$ python -q
>>> import numpy as np
>>> import numpy.linalg as la
>>> np.set_printoptions(precision=3, suppress=True, linewidth=140)
>>> tidy = lambda a: np.round(a, 3) + 0
>>> X = np.load("w.npy")
>>> X
array([[  8,   2,   2,   8,   4],
       [ 10,   7,   8,  17,   9],
       [ 11,  10,  13,  21,  11],
       [ 11,  12,  16,  24,  20],
       [ 14,  19,  19,  30,  23],
       [ 22,  19,  27,  38,  32],
       [ 28,  24,  34,  42,  37],
       [ 29,  32,  36,  50,  43],
       [ 29,  33,  45,  52,  45],
       [ 34,  38,  51,  56,  45],
       [ 35,  39,  51,  62,  54],
       [ 35,  43,  55,  67,  60],
       [ 35,  50,  56,  76,  63],
       [ 36,  52,  62,  84,  65],
       [ 38,  56,  64,  85,  71],
       [ 43,  65,  71,  92,  78],
       [ 49,  66,  80, 100,  79],
       [ 58,  68,  86, 103,  79],
       [ 61,  76,  95, 111,  84],
       [ 66,  78,  96, 118,  92],
       [ 71,  86, 105, 120, 101],
       [ 72,  91, 114, 124, 109],
       [ 77,  97, 117, 133, 114],
       [ 81, 106, 124, 139, 115]])
>>> idx = X[:, 4] > np.median(X[:, 4])
>>> u = X[idx].mean(axis=0) - X[~idx].mean(axis=0)
>>> idx.astype(int)
array([0, 0, 0, 0, 0, 0, 0, 0, 0, 0, 0, 0, 1, 1, 1, 1, 1, 1, 1, 1, 1, 1, 1, 1])
>>> tidy(u)
array([35.083, 51.083, 59.417, 68.167, 55.583])
>>> ((X - X.mean(axis=0)) @ u > 0).astype(int)
array([0, 0, 0, 0, 0, 0, 0, 0, 0, 0, 0, 0, 1, 1, 1, 1, 1, 1, 1, 1, 1, 1, 1, 1])
>>> (((X - X.mean(axis=0)) @ u > 0) == idx).mean()
np.float64(1.0)
>>> mat = np.array([[0, -1, 0], [1, 0, 0], [0, 0, -4]])
>>> u = np.array([9, 3, 9])
>>> B = mat + np.outer(u, np.eye(3)[0])
>>> la.matrix_rank(la.inv(B) - la.inv(mat), tol=1e-8)
np.int64(1)
>>> la.matrix_rank(B - mat)
np.int64(1)
>>> tidy(la.det(B) / la.det(mat)), tidy(1 + la.solve(mat, u)[0])
(np.float64(4.0), np.float64(4.0))
>>> B
array([[ 9., -1.,  0.],
       [ 4.,  0.,  0.],
       [ 9.,  0., -4.]])
>>> arr = np.load("test6.npy")
>>> arr
array([[ 12.362, -12.285,  -7.571,  12.132,  11.442],
       [ -9.654,   9.168,   5.833,  -9.19 ,  -8.92 ],
       [ 14.526, -15.132,  -9.667,  14.802,  14.788]])
>>> la.cond(arr) > 100
np.True_
>>> tidy(la.norm(arr, 2) / la.norm(arr))
np.float64(1.0)
>>> np.argsort(-la.norm(arr, axis=0).round(6), kind="stable")[:3]
array([1, 0, 3])
>>> la.matrix_rank(arr, rtol=0.1)
np.int64(1)
>>> u, g = arr[2], arr[1]
>>> tidy(u @ u)
np.float64(971.217)
>>> tidy(u @ g)
np.float64(-603.291)
>>> p = (u @ g) / (u @ u) * u
>>> tidy((g - p) @ u)
np.float64(0.0)
>>> tidy(g - p)
array([-0.631, -0.232, -0.172,  0.005,  0.266])
>>> tidy(p)
array([-9.023,  9.4  ,  6.005, -9.195, -9.186])
>>> tidy(la.norm(u + g) ** 2 + la.norm(u - g) ** 2)
np.float64(2693.031)
>>> P = X @ la.solve(X.T @ X, X.T)
>>> tidy(la.eigvalsh(P))
array([0., 0., 0., 0., 0., 0., 0., 0., 0., 0., 0., 0., 0., 0., 0., 0., 0., 0., 0., 1., 1., 1., 1., 1.])
>>> np.allclose(P @ P, P)
True
>>> def softmax(z):
...     e = np.exp(z - z.max(axis=-1, keepdims=True))
...     return e / e.sum(axis=-1, keepdims=True)
... 
>>> tidy(softmax(arr[0]))
array([0.456, 0.   , 0.   , 0.362, 0.182])
>>> tidy(softmax(10 * arr[0]))
array([0.909, 0.   , 0.   , 0.091, 0.   ])
>>> tidy(softmax(arr).sum(axis=1))
array([1., 1., 1.])
>>> scores = arr @ arr.T / np.sqrt(5)
>>> tidy(softmax(scores))
array([[0., 0., 1.],
       [0., 1., 0.],
       [0., 0., 1.]])
>>> softmax(scores).round(6).argmax(axis=1)
array([2, 1, 2])
>>> softmax(scores)[0] @ arr
array([ 14.526, -15.132,  -9.667,  14.802,  14.788])
>>> K = np.load("x.npy")
>>> K
array([[0, 0, 0, 0, 1, 0],
       [0, 0, 1, 0, 1, 0],
       [0, 1, 0, 1, 1, 1],
       [0, 0, 1, 0, 0, 0],
       [1, 1, 1, 0, 0, 0],
       [0, 0, 1, 0, 0, 0]])
>>> # columns 3 and 5 are equal
>>> r = la.matrix_rank(K)
>>> r
np.int64(4)
>>> null = la.svd(K)[2][r:].T
>>> tidy(K @ null)
array([[0., 0.],
       [0., 0.],
       [0., 0.],
       [0., 0.],
       [0., 0.],
       [0., 0.]])
>>> [int(la.matrix_rank(K[:, :j + 1])) for j in range(6)]
[1, 2, 3, 3, 4, 4]
>>> [int(la.matrix_rank(K[:i])) for i in range(1, len(K) + 1)]
[1, 2, 3, 3, 4, 4]
>>> tidy(null @ null.T)
array([[ 0.4, -0.4,  0. ,  0.2,  0. ,  0.2],
       [-0.4,  0.4,  0. , -0.2,  0. , -0.2],
       [ 0. ,  0. ,  0. ,  0. ,  0. ,  0. ],
       [ 0.2, -0.2,  0. ,  0.6,  0. , -0.4],
       [ 0. ,  0. ,  0. ,  0. ,  0. ,  0. ],
       [ 0.2, -0.2,  0. , -0.4,  0. ,  0.6]])
>>> null.shape
(6, 2)
>>> la.matrix_rank(K.T @ K), la.matrix_rank(K @ K.T)
(np.int64(4), np.int64(4))
>>> [int(la.matrix_rank(np.delete(K, i, axis=0))) for i in range(6)]
[4, 4, 3, 4, 3, 4]
>>> th = np.radians(120)
>>> R = np.eye(6)
>>> R[5, 5] = R[1, 1] = np.cos(th)
>>> R[5, 1], R[1, 5] = -np.sin(th), np.sin(th)
>>> tidy(R)
array([[ 1.   ,  0.   ,  0.   ,  0.   ,  0.   ,  0.   ],
       [ 0.   , -0.5  ,  0.   ,  0.   ,  0.   ,  0.866],
       [ 0.   ,  0.   ,  1.   ,  0.   ,  0.   ,  0.   ],
       [ 0.   ,  0.   ,  0.   ,  1.   ,  0.   ,  0.   ],
       [ 0.   ,  0.   ,  0.   ,  0.   ,  1.   ,  0.   ],
       [ 0.   , -0.866,  0.   ,  0.   ,  0.   , -0.5  ]])
>>> B = K @ R.T
>>> tidy(np.abs(B - K).max(axis=0))
array([0.   , 1.5  , 0.   , 0.   , 0.   , 2.366])
>>> tidy(la.det(R)), np.trace(R)
(np.float64(1.0), np.float64(3.0))
>>> np.allclose(K @ K.T, B @ B.T)
True
>>> tidy(la.svd(K, compute_uv=False)), tidy(la.svd(B, compute_uv=False))
(array([2.446, 1.872, 1.37 , 0.797, 0.   , 0.   ]), array([2.446, 1.872, 1.37 , 0.797, 0.   , 0.   ]))
>>> A = np.load("run4.npy")
>>> A
array([[ 1,  2, -1,  2],
       [ 2,  1,  2, -1],
       [-1,  2,  1,  2],
       [ 2, -1,  2,  1]])
>>> np.sort(np.abs(np.fft.fft(A[0]))), tidy(np.sort(la.svd(A, compute_uv=False)))
(array([2., 2., 4., 4.]), array([2., 2., 4., 4.]))
>>> A.ravel(order="F")
array([ 1,  2, -1,  2,  2,  1,  2, -1, -1,  2,  1,  2,  2, -1,  2,  1])
>>> A.reshape(-1, 2)
array([[ 1,  2],
       [-1,  2],
       [ 2,  1],
       [ 2, -1],
       [-1,  2],
       [ 1,  2],
       [ 2, -1],
       [ 2,  1]])
>>> blk = A.reshape(4, 2, -1)
>>> blk[:, 0]
array([[ 1,  2],
       [ 2,  1],
       [-1,  2],
       [ 2, -1]])
>>> blk.transpose(1, 0, 2)
array([[[ 1,  2],
        [ 2,  1],
        [-1,  2],
        [ 2, -1]],

       [[-1,  2],
        [ 2, -1],
        [ 1,  2],
        [ 2,  1]]])
>>> np.einsum("ihd,ihd->ih", blk, blk)
array([[5, 5],
       [5, 5],
       [5, 5],
       [5, 5]])
>>> blk.shape
(4, 2, 2)
>>> rng = np.random.default_rng(394)
>>> feats = np.triu(rng.random((5, 5)) < 0.5, 1).astype(int)
>>> feats = feats + feats.T
>>> feats
array([[0, 1, 0, 0, 0],
       [1, 0, 1, 0, 1],
       [0, 1, 0, 1, 1],
       [0, 0, 1, 0, 0],
       [0, 1, 1, 0, 0]])
>>> tidy(la.norm(mat, axis=0))
array([1., 1., 4.])
>>> mat @ mat.T
array([[ 1,  0,  0],
       [ 0,  1,  0],
       [ 0,  0, 16]])
>>> mat[:, 1] @ mat[:, 2]
np.int64(0)
>>> tidy(la.svd(mat, compute_uv=False))
array([4., 1., 1.])
>>> P = np.triu(np.array([[-3, 3, -4, 5, -1],
...     [3, -4, -2, -3, 0],
...     [-4, 4, 1, 4, -2],
...     [-3, 3, 2, 0, 4],
...     [0, 4, 1, -5, -1]]), 1) + np.eye(5)
>>> B = P @ feats @ la.inv(P)
>>> la.matrix_rank(B)
np.int64(4)
>>> P @ feats - feats @ P
array([[  3.,  -5.,   9.,  -1.,  -1.],
       [  0.,  -5.,   1., -11.,   1.],
       [  0.,  -2.,   4.,   3.,  -4.],
       [  0.,   4.,   4.,  -4.,   2.],
       [  0.,   0.,   2.,  -1.,   2.]])
>>> B
array([[  3., -13.,  -7., -30., 108.],
       [  1.,  -5.,  -8.,  10., -56.],
       [  0.,  -1.,   0.,  -2.,   9.],
       [  0.,   4.,  13., -40., 186.],
       [  0.,   1.,   3.,  -9.,  42.]])
>>> np.abs(np.diag(la.qr(feats)[1])) > 1e-9
array([ True,  True,  True,  True, False])
>>> np.unique(feats.round(6), axis=0).shape
(5, 5)
>>> np.allclose(feats[:-1].T @ la.lstsq(feats[:-1].T, feats[-1])[0], feats[-1])
True
>>> tidy(feats @ la.pinv(feats) @ feats)
array([[0., 1., 0., 0., 0.],
       [1., 0., 1., 0., 1.],
       [0., 1., 0., 1., 1.],
       [0., 0., 1., 0., 0.],
       [0., 1., 1., 0., 0.]])
>>> B = np.array([[1, 3], [0, 0]])
>>> F = np.tril(B)
>>> F
array([[1, 0],
       [0, 0]])
>>> Uu, s, Vt = la.svd(F)
>>> np.argmax(s[:-1] / (s[1:] + 1e-6)) + 1
np.int64(1)
>>> B = Uu[:, :1] @ np.diag(s[:1]) @ Vt[:1]
>>> la.matrix_rank(F, rtol=0.05)
np.int64(1)
>>> tidy(la.norm(F - B) / la.norm(F))
np.float64(0.0)
>>> la.matrix_rank(B)
np.int64(1)
